% ipython --no-banner

In [1]: import numpy as np

In [2]: np.set_printoptions(precision=2, suppress=True, linewidth=200, legacy="1.25")

In [3]: def rnd(a):
   ...:     return np.round(a, 2) + 0
   ...: 

In [4]: sigma = 3 * 0.7 ** np.arange(4)

In [5]: rng = np.random.default_rng(5263)

In [6]: M = rng.normal(size=(13, 4)) * rng.permutation(sigma)

In [7]: rnd(M)
Out[7]: 
array([[-1.5 ,  3.43, -1.75,  1.73],
       [-0.29,  0.13, -1.31,  1.37],
       [-1.13, -1.89,  0.12,  1.23],
       [-0.64,  1.05, -1.7 ,  3.13],
       [-0.48, -5.37,  4.45, -0.25],
       [ 0.25,  0.15,  4.51, -0.49],
       [-1.53,  1.43,  2.06, -0.59],
       [ 1.29, -2.17, -2.69, -0.47],
       [-0.33, -6.12, -0.88, -1.1 ],
       [-0.33, -2.48, -0.55, -0.6 ],
       [-1.01, -2.84,  1.23, -0.17],
       [-0.46, -0.68,  1.91,  0.52],
       [-0.01,  0.78,  0.27, -0.1 ]])

In [8]: labels = M[:, 1] > np.median(M[:, 1])

In [9]: f = M[labels].mean(axis=0) - M[~labels].mean(axis=0)

In [10]: rnd((((M - M.mean(axis=0)) @ f > 0) == labels).mean())
Out[10]: 0.92

In [11]: labels.astype(int)
Out[11]: array([1, 1, 0, 1, 0, 1, 1, 0, 0, 0, 0, 0, 1])

In [12]: rnd(f)
Out[12]: array([-0.27,  4.24, -0.16,  0.96])

In [13]: np.argsort(-np.abs(f).round(6), kind="stable")
Out[13]: array([1, 3, 0, 2])

In [14]: x0 = np.array([2, 2, 0, 0])

In [15]: y = M @ x0

In [16]: rnd(np.linalg.pinv(M) @ M)
Out[16]: 
array([[1., 0., 0., 0.],
       [0., 1., 0., 0.],
       [0., 0., 1., 0.],
       [0., 0., 0., 1.]])

In [17]: y = y + 0.3 * rng.normal(size=13)

In [18]: rnd(y)
Out[18]: array([  3.79,  -0.35,  -5.81,   0.44, -11.31,   0.15,  -0.47,  -1.72, -12.67,  -5.62,  -7.34,  -2.4 ,   1.39])

In [19]: b, *_ = np.linalg.lstsq(M, y)

In [20]: rnd(b)
Out[20]: array([ 1.92,  1.94, -0.05, -0.06])

In [21]: b.round()
Out[21]: array([ 2.,  2., -0., -0.])
